>>> import numpy as np
>>> np.set_printoptions(precision=3, suppress=True, linewidth=120)
>>> rd = lambda a: np.round(a, 3) + 0
>>> mat = np.load("w.npy")
>>> mat
array([[1.   , 0.2  , 0.04 , 0.008, 0.002, 0.   , 0.   , 0.   , 0.   , 0.   , 0.   ],
       [0.2  , 1.   , 0.2  , 0.04 , 0.008, 0.002, 0.   , 0.   , 0.   , 0.   , 0.   ],
       [0.04 , 0.2  , 1.   , 0.2  , 0.04 , 0.008, 0.002, 0.   , 0.   , 0.   , 0.   ],
       [0.008, 0.04 , 0.2  , 1.   , 0.2  , 0.04 , 0.008, 0.002, 0.   , 0.   , 0.   ],
       [0.002, 0.008, 0.04 , 0.2  , 1.   , 0.2  , 0.04 , 0.008, 0.002, 0.   , 0.   ],
       [0.   , 0.002, 0.008, 0.04 , 0.2  , 1.   , 0.2  , 0.04 , 0.008, 0.002, 0.   ],
       [0.   , 0.   , 0.002, 0.008, 0.04 , 0.2  , 1.   , 0.2  , 0.04 , 0.008, 0.002],
       [0.   , 0.   , 0.   , 0.002, 0.008, 0.04 , 0.2  , 1.   , 0.2  , 0.04 , 0.008],
       [0.   , 0.   , 0.   , 0.   , 0.002, 0.008, 0.04 , 0.2  , 1.   , 0.2  , 0.04 ],
       [0.   , 0.   , 0.   , 0.   , 0.   , 0.002, 0.008, 0.04 , 0.2  , 1.   , 0.2  ],
       [0.   , 0.   , 0.   , 0.   , 0.   , 0.   , 0.002, 0.008, 0.04 , 0.2  , 1.   ]])
>>> # symmetric
>>> x0 = np.ones(11)
>>> for _ in range(4):
...     x0 = mat @ x0
...     x0 /= np.linalg.norm(x0)
...     print(round(x0 @ mat @ x0, 3))
... 
1.454
1.459
1.463
1.465
>>> rd(x0)
array([0.194, 0.281, 0.319, 0.333, 0.337, 0.338, 0.337, 0.333, 0.319, 0.281, 0.194])
>>> F = np.array([[4, 4, 4, 4], [3, -4, 3, -4], [4, 4, 4, 4], [3, -4, 3, -4]])
>>> # null space of dimension 2
>>> r0 = np.array([7, 1, 0])
>>> np.correlate(F[1], F[3], "full")
array([-12,  25, -36,  50, -36,  25, -12])
>>> np.polyval(r0, F[1])
array([ 66, 108,  66, 108])
>>> np.array([np.convolve(row, r0, "same") for row in F])
array([[ 32,  32,  32,   4],
       [-25,  17, -25,  -4],
       [ 32,  32,  32,   4],
       [-25,  17, -25,  -4]])
>>> m1 = np.loadtxt("m.csv", delimiter=",")
>>> m1
array([[ 6.836, -0.558,  6.255,  0.   ,  1.537, -4.901,  8.637,  6.071,  0.815],
       [ 7.005, -0.354,  8.354, -0.391,  1.645, -5.222, 10.698,  7.615, -0.504],
       [ 0.449,  0.157,  4.201, -0.708,  0.273, -0.784,  4.056,  3.282, -2.524],
       [ 4.445, -0.37 ,  2.838,  0.136,  1.05 , -2.969,  4.42 ,  3.062,  1.448],
       [ 0.773,  0.338,  8.487, -1.262,  0.477, -1.66 ,  8.092,  6.409, -5.172],
       [10.222, -1.365, -1.389,  1.65 ,  2.137, -5.921,  3.   ,  1.102,  8.69 ],
       [ 2.598, -0.031,  5.638, -0.488,  0.753, -2.297,  6.162,  4.684, -1.793],
       [ 6.796, -0.565,  6.214,  0.009,  1.663, -4.809,  8.66 ,  6.084,  0.857],
       [ 2.106, -0.32 , -0.638,  0.397,  0.364, -1.085,  0.163, -0.164,  2.035],
       [ 2.632,  0.041,  5.673, -0.478,  0.663, -2.252,  6.146,  4.717, -1.804],
       [ 8.958, -0.601,  7.638,  0.147,  2.109, -6.361, 10.819,  7.57 ,  1.453],
       [ 6.109, -0.963, -2.147,  1.214,  1.233, -3.285,  0.638, -0.277,  6.072],
       [ 2.763,  0.106,  7.698, -0.797,  0.802, -2.744,  8.202,  6.293, -3.25 ],
       [ 4.766, -0.265,  7.022, -0.424,  1.112, -3.794,  8.456,  6.185, -1.237],
       [ 4.381, -0.378,  2.789,  0.169,  1.013, -2.932,  4.408,  2.984,  1.362],
       [ 1.889, -0.366, -0.746,  0.435,  0.405, -1.132,  0.24 , -0.105,  2.031],
       [ 8.129, -1.127, -0.677,  1.296,  1.695, -4.808,  2.775,  1.289,  6.634],
       [ 2.153, -0.058,  1.358,  0.093,  0.407, -1.488,  2.112,  1.484,  0.725],
       [ 6.918, -0.445,  8.422, -0.27 ,  1.716, -5.275, 10.63 ,  7.723, -0.538],
       [ 8.201, -1.222, -0.753,  1.319,  1.718, -4.846,  2.748,  1.189,  6.659],
       [ 2.493, -0.193,  3.489, -0.156,  0.643, -1.851,  4.158,  3.003, -0.63 ],
       [ 1.974, -0.363, -0.678,  0.408,  0.455, -1.074,  0.174, -0.028,  2.001],
       [ 0.662,  0.33 ,  6.382, -0.86 ,  0.277, -1.246,  6.036,  4.787, -3.92 ],
       [ 3.065,  0.231,  9.774, -1.117,  0.911, -3.116, 10.212,  7.917, -4.425],
       [10.289, -1.46 , -1.391,  1.675,  2.102, -5.878,  2.981,  1.013,  8.704],
       [10.202, -1.447, -1.382,  1.682,  2.122, -5.865,  3.048,  1.205,  8.729],
       [ 8.719, -0.73 ,  5.63 ,  0.384,  1.954, -5.851,  8.828,  6.059,  2.777],
       [ 2.643, -0.038,  5.575, -0.483,  0.785, -2.305,  6.176,  4.774, -1.847],
       [ 1.015,  0.483, 10.489, -1.453,  0.466, -2.009,  9.893,  8.086, -6.524],
       [ 8.958, -0.589,  7.699,  0.119,  2.081, -6.406, 10.766,  7.605,  1.45 ],
       [ 2.638, -0.037,  5.63 , -0.449,  0.723, -2.414,  6.157,  4.629, -1.915],
       [ 8.841, -0.878,  5.623,  0.473,  1.993, -6.044,  8.774,  5.98 ,  2.802],
       [ 2.806,  0.099,  7.714, -0.789,  0.866, -2.687,  8.167,  6.305, -3.158],
       [ 7.025, -0.427,  8.4  , -0.349,  1.673, -5.324, 10.644,  7.696, -0.507],
       [ 4.79 , -0.233,  7.006, -0.383,  1.195, -3.852,  8.427,  6.201, -1.178],
       [ 6.261, -0.808, -0.079,  0.844,  1.292, -3.728,  2.607,  1.384,  4.784],
       [ 6.659, -0.548,  4.335,  0.35 ,  1.458, -4.459,  6.488,  4.497,  2.024],
       [ 4.213, -0.495,  0.661,  0.506,  0.822, -2.528,  2.37 ,  1.468,  2.627],
       [ 2.83 ,  0.165,  7.661, -0.845,  0.872, -2.781,  8.181,  6.311, -3.195],
       [ 7.975, -1.167, -2.848,  1.554,  1.645, -4.401,  0.801, -0.301,  8.012],
       [ 4.076, -0.669, -1.374,  0.816,  0.829, -2.196,  0.457, -0.195,  3.934],
       [10.405, -1.259,  0.673,  1.352,  2.307, -6.315,  4.985,  2.77 ,  7.429],
       [-0.038, -0.013,  0.023, -0.055, -0.081, -0.006, -0.031,  0.052,  0.001],
       [ 8.58 , -0.947,  3.561,  0.696,  1.901, -5.608,  6.646,  4.435,  4.117],
       [ 7.074, -0.433,  8.405, -0.245,  1.748, -5.311, 10.599,  7.703, -0.538],
       [ 2.608, -0.073,  5.588, -0.484,  0.695, -2.298,  6.128,  4.699, -1.962],
       [ 2.364, -0.146,  3.527, -0.193,  0.573, -1.78 ,  4.262,  3.043, -0.537],
       [ 4.967, -0.156,  9.111, -0.734,  1.274, -4.247, 10.433,  7.767, -2.503],
       [ 2.812,  0.131,  7.671, -0.851,  0.792, -2.694,  8.175,  6.285, -3.233]])
>>> D = np.linalg.norm(m1[:, None] - m1[None], axis=-1)
>>> D[36].round(6).argsort(kind="stable")[:4]
array([36, 43,  7,  0])
>>> D.shape
(49, 49)
>>> D.mean(axis=1).argmax()
np.int64(39)
>>> (D + 1e9 * np.eye(49)).round(6).argmin(axis=1)
array([ 7, 33, 46, 14, 12, 24, 27,  0, 21,  6, 29, 39, 48, 34,  3, 21, 19, 37, 33, 16, 46, 15, 45, 47,  5,  5, 31,  6,
       23, 10, 45, 26, 48, 44, 13, 16, 43, 17, 48, 11,  8, 25, 21, 36, 33, 30, 20, 23, 12])
>>> np.unravel_index(D.round(6).argmax(), D.shape)
(np.int64(28), np.int64(39))
